>>> import numpy as np
>>> np.set_printoptions(precision=2, suppress=True, linewidth=140, floatmode="fixed")
>>> arr = np.load("block2.npy")
>>> arr
array([[ 1.00,  0.00,  0.00],
       [ 0.00,  0.81,  0.59],
       [ 0.00, -0.59,  0.81]])
>>> vec = np.array([3, -3, 0])
>>> y = arr @ vec
>>> y
array([ 3.00, -2.43,  1.76])
>>> np.linalg.solve(arr.T, arr[2])
array([0.00, 0.00, 1.00])
>>> np.round(np.linalg.solve(arr, y), 2) + 0
array([ 3.00, -3.00,  0.00])
>>> np.round(np.linalg.solve(arr, -2 * y), 2) + 0
array([-6.00,  6.00,  0.00])
>>> np.linalg.svd(arr, compute_uv=False)
array([1.00, 1.00, 1.00])
>>> np.linalg.pinv(arr)
array([[ 1.00,  0.00,  0.00],
       [ 0.00,  0.81, -0.59],
       [ 0.00,  0.59,  0.81]])
>>> np.round(arr.T @ arr, 2) + 0
array([[1.00, 0.00, 0.00],
       [0.00, 1.00, 0.00],
       [0.00, 0.00, 1.00]])
>>> np.round(arr @ arr.T, 2) + 0
array([[1.00, 0.00, 0.00],
       [0.00, 1.00, 0.00],
       [0.00, 0.00, 1.00]])
>>> rng = np.random.default_rng(47655)
>>> out = arr + rng.integers(-2, 3, (3, 1)) @ rng.integers(-2, 3, (1, 3))
>>> out
array([[ 1.00,  0.00,  4.00],
       [ 0.00,  0.81,  4.59],
       [ 0.00, -0.59, -3.19]])
>>> np.abs(out - arr).sum(axis=1)
array([4.00, 4.00, 4.00])
>>> W0 = np.loadtxt("run17.csv", delimiter=",")
>>> W0
array([[-5.00,  0.00,  7.00,  0.00],
       [ 0.00,  7.00,  0.00,  3.00],
       [ 4.00,  0.00, -2.00,  0.00],
       [ 0.00, -7.00,  0.00,  2.00]])
>>> W0.sum(axis=1)
array([ 2.00, 10.00,  2.00, -5.00])
>>> np.abs(W0).max()
np.float64(7.0)
>>> np.count_nonzero(W0)
np.int64(8)
>>> np.diff(W0, axis=0)
array([[ 5.00,  7.00, -7.00,  3.00],
       [ 4.00, -7.00, -2.00, -3.00],
       [-4.00, -7.00,  2.00,  2.00]])
>>> np.unravel_index(np.abs(W0).argmax(), W0.shape)
(np.int64(0), np.int64(2))
>>> np.linalg.matrix_rank(W0)
np.int64(4)
>>> np.linalg.matrix_power(W0, 2)
array([[ 53.00,   0.00, -49.00,   0.00],
       [  0.00,  28.00,   0.00,  27.00],
       [-28.00,   0.00,  32.00,   0.00],
       [  0.00, -63.00,   0.00, -17.00]])
>>> round(float(np.abs(np.linalg.eigvals(W0)).max()), 2)
9.0
>>> X = np.load("layer5.npy")
>>> X
array([[-2.77, -2.48,  3.35],
       [-2.77, -1.91, -3.70],
       [ 3.11, -3.90, -0.31]])
>>> T = np.stack([X, -1 * X, X[::-1]])
>>> T.sum(axis=0)
array([[ 3.11, -3.90, -0.31],
       [-2.77, -1.91, -3.70],
       [-2.77, -2.48,  3.35]])
>>> (T @ X.T).shape
(3, 3, 3)
>>> np.linalg.matrix_rank(T)
array([3, 3, 3])
>>> np.linalg.matrix_rank(T.reshape(3, -1))
np.int64(2)
>>> np.linalg.eigvals(X)
array([ 5.00+0.00j, -5.00+0.21j, -5.00-0.21j])
>>> round(np.linalg.det(X[::-1]), 2)
np.float64(-125.0)
>>> np.poly(X)
array([   1.00,    4.99,  -24.96, -125.00])
>>> round(np.linalg.eigvals(X).sum().real, 2)
np.float64(-4.99)
>>> np.round(np.einsum("ij,ji->", X, X), 2)
np.float64(74.82)
>>> np.round(np.einsum("ii->", X), 2)
np.float64(-4.99)
>>> J = np.array([[1, 1, 0], [2, 1, 0], [0, 0, 1]])
>>> w, V = np.linalg.eig(J)
>>> J @ V[:, 0] - w[0] * V[:, 0]
array([0.00, 0.00, 0.00])
>>> w
array([ 2.41, -0.41,  1.00])
>>> np.sort(np.linalg.eigvals(J @ J))
array([0.17, 1.00, 5.83])
